% python3 -q
>>> import numpy as np
>>> np.set_printoptions(precision=2, suppress=True, linewidth=100)
>>> A = np.load("case19.npy")
>>> print(A)
[[-0.38  0.85 -1.27  0.29 -3.55 -0.15 -0.58  0.24 -0.61  0.09  0.07]
 [-2.28 -0.11  0.11 -0.35  0.29 -0.86  0.6   0.14 -1.56 -2.54 -0.76]
 [-0.38  3.28 -0.69 -1.73  0.79  0.08  0.66  0.02  0.3   0.24  0.65]
 [-1.14  0.47  2.13  0.08 -0.06 -0.88 -2.34  0.5   0.18  0.18  1.84]
 [ 1.9   0.09  1.88 -1.62 -1.03  0.96  0.16 -1.21 -0.79 -1.45  0.22]
 [ 2.15  0.92 -0.32  1.21  0.53 -2.66 -0.15  0.16 -1.11 -0.57  0.09]
 [-0.38  0.33  0.56 -0.84  0.22 -0.53 -1.24 -1.18 -1.33  1.88 -2.49]
 [-0.25  1.78  1.46  2.54 -0.18  1.03  0.39 -0.48  0.82 -0.55 -1.31]
 [ 0.63  0.15  0.97 -0.74 -0.27  0.17  0.21  3.47  0.03  0.11 -1.36]
 [ 0.38  0.37 -0.96  0.8   1.03  2.26 -1.45  0.66 -2.26 -0.24  0.55]
 [-0.51 -0.08  1.2   0.6  -0.32 -0.03  2.35  0.17 -1.91  1.77  1.22]]
>>> rng = np.random.default_rng(57776)
>>> idx = rng.permutation(11)
>>> print(idx)
[10  9  7  2  6  8  0  5  3  4  1]
>>> out = A[idx][:, idx]
>>> print(out)
[[ 1.22  1.77  0.17  1.2   2.35 -1.91 -0.51 -0.03  0.6  -0.32 -0.08]
 [ 0.55 -0.24  0.66 -0.96 -1.45 -2.26  0.38  2.26  0.8   1.03  0.37]
 [-1.31 -0.55 -0.48  1.46  0.39  0.82 -0.25  1.03  2.54 -0.18  1.78]
 [ 0.65  0.24  0.02 -0.69  0.66  0.3  -0.38  0.08 -1.73  0.79  3.28]
 [-2.49  1.88 -1.18  0.56 -1.24 -1.33 -0.38 -0.53 -0.84  0.22  0.33]
 [-1.36  0.11  3.47  0.97  0.21  0.03  0.63  0.17 -0.74 -0.27  0.15]
 [ 0.07  0.09  0.24 -1.27 -0.58 -0.61 -0.38 -0.15  0.29 -3.55  0.85]
 [ 0.09 -0.57  0.16 -0.32 -0.15 -1.11  2.15 -2.66  1.21  0.53  0.92]
 [ 1.84  0.18  0.5   2.13 -2.34  0.18 -1.14 -0.88  0.08 -0.06  0.47]
 [ 0.22 -1.45 -1.21  1.88  0.16 -0.79  1.9   0.96 -1.62 -1.03  0.09]
 [-0.76 -2.54  0.14  0.11  0.6  -1.56 -2.28 -0.86 -0.35  0.29 -0.11]]
>>> print(np.allclose(out, A))
False
>>> print(np.diag(out))
[ 1.22 -0.24 -0.48 -0.69 -1.24  0.03 -0.38 -2.66  0.08 -1.03 -0.11]
>>> print(round(np.trace(out), 2))
-5.49
>>> out = A / np.sqrt((A ** 2).mean(axis=1, keepdims=True))
>>> print(np.linalg.norm(out, axis=1))
[3.32 3.32 3.32 3.32 3.32 3.32 3.32 3.32 3.32 3.32 3.32]
>>> print(np.linalg.svd(A, compute_uv=False))
[4. 4. 4. 4. 4. 4. 4. 4. 4. 4. 4.]
>>> print(np.round(A.T @ A, 2) + 0)
[[16.  0.  0.  0.  0.  0.  0.  0.  0.  0.  0.]
 [ 0. 16.  0.  0.  0.  0.  0.  0.  0.  0.  0.]
 [ 0.  0. 16.  0.  0.  0.  0.  0.  0.  0.  0.]
 [ 0.  0.  0. 16.  0.  0.  0.  0.  0.  0.  0.]
 [ 0.  0.  0.  0. 16.  0.  0.  0.  0.  0.  0.]
 [ 0.  0.  0.  0.  0. 16.  0.  0.  0.  0.  0.]
 [ 0.  0.  0.  0.  0.  0. 16.  0.  0.  0.  0.]
 [ 0.  0.  0.  0.  0.  0.  0. 16.  0.  0.  0.]
 [ 0.  0.  0.  0.  0.  0.  0.  0. 16.  0.  0.]
 [ 0.  0.  0.  0.  0.  0.  0.  0.  0. 16.  0.]
 [ 0.  0.  0.  0.  0.  0.  0.  0.  0.  0. 16.]]
>>> print(np.round(np.linalg.pinv(A), 2) + 0)
[[-0.02 -0.14 -0.02 -0.07  0.12  0.13 -0.02 -0.02  0.04  0.02 -0.03]
 [ 0.05 -0.01  0.21  0.03  0.01  0.06  0.02  0.11  0.01  0.02 -0.01]
 [-0.08  0.01 -0.04  0.13  0.12 -0.02  0.03  0.09  0.06 -0.06  0.07]
 [ 0.02 -0.02 -0.11  0.   -0.1   0.08 -0.05  0.16 -0.05  0.05  0.04]
 [-0.22  0.02  0.05  0.   -0.06  0.03  0.01 -0.01 -0.02  0.06 -0.02]
 [-0.01 -0.05  0.01 -0.05  0.06 -0.17 -0.03  0.06  0.01  0.14  0.  ]
 [-0.04  0.04  0.04 -0.15  0.01 -0.01 -0.08  0.02  0.01 -0.09  0.15]
 [ 0.02  0.01  0.    0.03 -0.08  0.01 -0.07 -0.03  0.22  0.04  0.01]
 [-0.04 -0.1   0.02  0.01 -0.05 -0.07 -0.08  0.05  0.   -0.14 -0.12]
 [ 0.01 -0.16  0.02  0.01 -0.09 -0.04  0.12 -0.03  0.01 -0.01  0.11]
 [ 0.   -0.05  0.04  0.11  0.01  0.01 -0.16 -0.08 -0.09  0.03  0.08]]
>>> print(round(float(A[:, 0] @ A[:, 5]), 2))
-0.0
>>> F = np.load("m.npy")
>>> print(F)
[[6. 5. 0. 5. 5. 5. 5. 5. 5. 5. 0.]
 [5. 6. 0. 5. 5. 5. 5. 5. 5. 5. 0.]
 [0. 0. 6. 0. 0. 0. 0. 0. 0. 0. 5.]
 [5. 5. 0. 6. 5. 5. 5. 5. 5. 5. 0.]
 [5. 5. 0. 5. 6. 5. 5. 5. 5. 5. 0.]
 [5. 5. 0. 5. 5. 6. 5. 5. 5. 5. 0.]
 [5. 5. 0. 5. 5. 5. 6. 5. 5. 5. 0.]
 [5. 5. 0. 5. 5. 5. 5. 6. 5. 5. 0.]
 [5. 5. 0. 5. 5. 5. 5. 5. 6. 5. 0.]
 [5. 5. 0. 5. 5. 5. 5. 5. 5. 6. 0.]
 [0. 0. 5. 0. 0. 0. 0. 0. 0. 0. 6.]]
>>> vals, vecs = np.linalg.eigh(F)
>>> x = np.array([1, 2, 0, 1, 1, 2, 0, 0, 2, 0, 2])
>>> print(np.round(vecs * np.maximum(vals, 0) @ vecs.T, 2) + 0)
[[6. 5. 0. 5. 5. 5. 5. 5. 5. 5. 0.]
 [5. 6. 0. 5. 5. 5. 5. 5. 5. 5. 0.]
 [0. 0. 6. 0. 0. 0. 0. 0. 0. 0. 5.]
 [5. 5. 0. 6. 5. 5. 5. 5. 5. 5. 0.]
 [5. 5. 0. 5. 6. 5. 5. 5. 5. 5. 0.]
 [5. 5. 0. 5. 5. 6. 5. 5. 5. 5. 0.]
 [5. 5. 0. 5. 5. 5. 6. 5. 5. 5. 0.]
 [5. 5. 0. 5. 5. 5. 5. 6. 5. 5. 0.]
 [5. 5. 0. 5. 5. 5. 5. 5. 6. 5. 0.]
 [5. 5. 0. 5. 5. 5. 5. 5. 5. 6. 0.]
 [0. 0. 5. 0. 0. 0. 0. 0. 0. 0. 6.]]
>>> print(x @ F @ x)
444.0
>>> print(round(float(x @ F @ x / (x @ x)), 2), round(vals[0], 2), np.round(vals[-1], 2))
23.37 1.0 46.0
>>> print(np.linalg.eigvalsh(F[1:, 1:]))
[ 1.  1.  1.  1.  1.  1.  1.  1. 11. 41.]
>>> print(np.round(vecs * np.sqrt(vals) @ vecs.T, 2) + 0)
[[1.64 0.64 0.   0.64 0.64 0.64 0.64 0.64 0.64 0.64 0.  ]
 [0.64 1.64 0.   0.64 0.64 0.64 0.64 0.64 0.64 0.64 0.  ]
 [0.   0.   2.16 0.   0.   0.   0.   0.   0.   0.   1.16]
 [0.64 0.64 0.   1.64 0.64 0.64 0.64 0.64 0.64 0.64 0.  ]
 [0.64 0.64 0.   0.64 1.64 0.64 0.64 0.64 0.64 0.64 0.  ]
 [0.64 0.64 0.   0.64 0.64 1.64 0.64 0.64 0.64 0.64 0.  ]
 [0.64 0.64 0.   0.64 0.64 0.64 1.64 0.64 0.64 0.64 0.  ]
 [0.64 0.64 0.   0.64 0.64 0.64 0.64 1.64 0.64 0.64 0.  ]
 [0.64 0.64 0.   0.64 0.64 0.64 0.64 0.64 1.64 0.64 0.  ]
 [0.64 0.64 0.   0.64 0.64 0.64 0.64 0.64 0.64 1.64 0.  ]
 [0.   0.   1.16 0.   0.   0.   0.   0.   0.   0.   2.16]]
>>> print(np.round(vecs * np.abs(vals) @ vecs.T, 2) + 0)
[[6. 5. 0. 5. 5. 5. 5. 5. 5. 5. 0.]
 [5. 6. 0. 5. 5. 5. 5. 5. 5. 5. 0.]
 [0. 0. 6. 0. 0. 0. 0. 0. 0. 0. 5.]
 [5. 5. 0. 6. 5. 5. 5. 5. 5. 5. 0.]
 [5. 5. 0. 5. 6. 5. 5. 5. 5. 5. 0.]
 [5. 5. 0. 5. 5. 6. 5. 5. 5. 5. 0.]
 [5. 5. 0. 5. 5. 5. 6. 5. 5. 5. 0.]
 [5. 5. 0. 5. 5. 5. 5. 6. 5. 5. 0.]
 [5. 5. 0. 5. 5. 5. 5. 5. 6. 5. 0.]
 [5. 5. 0. 5. 5. 5. 5. 5. 5. 6. 0.]
 [0. 0. 5. 0. 0. 0. 0. 0. 0. 0. 6.]]
>>> print((np.sign(vecs[:, -1].round(6)) == np.sign(vecs[0, -1].round(6))).astype(int))
[1 1 0 1 1 1 1 1 1 1 0]
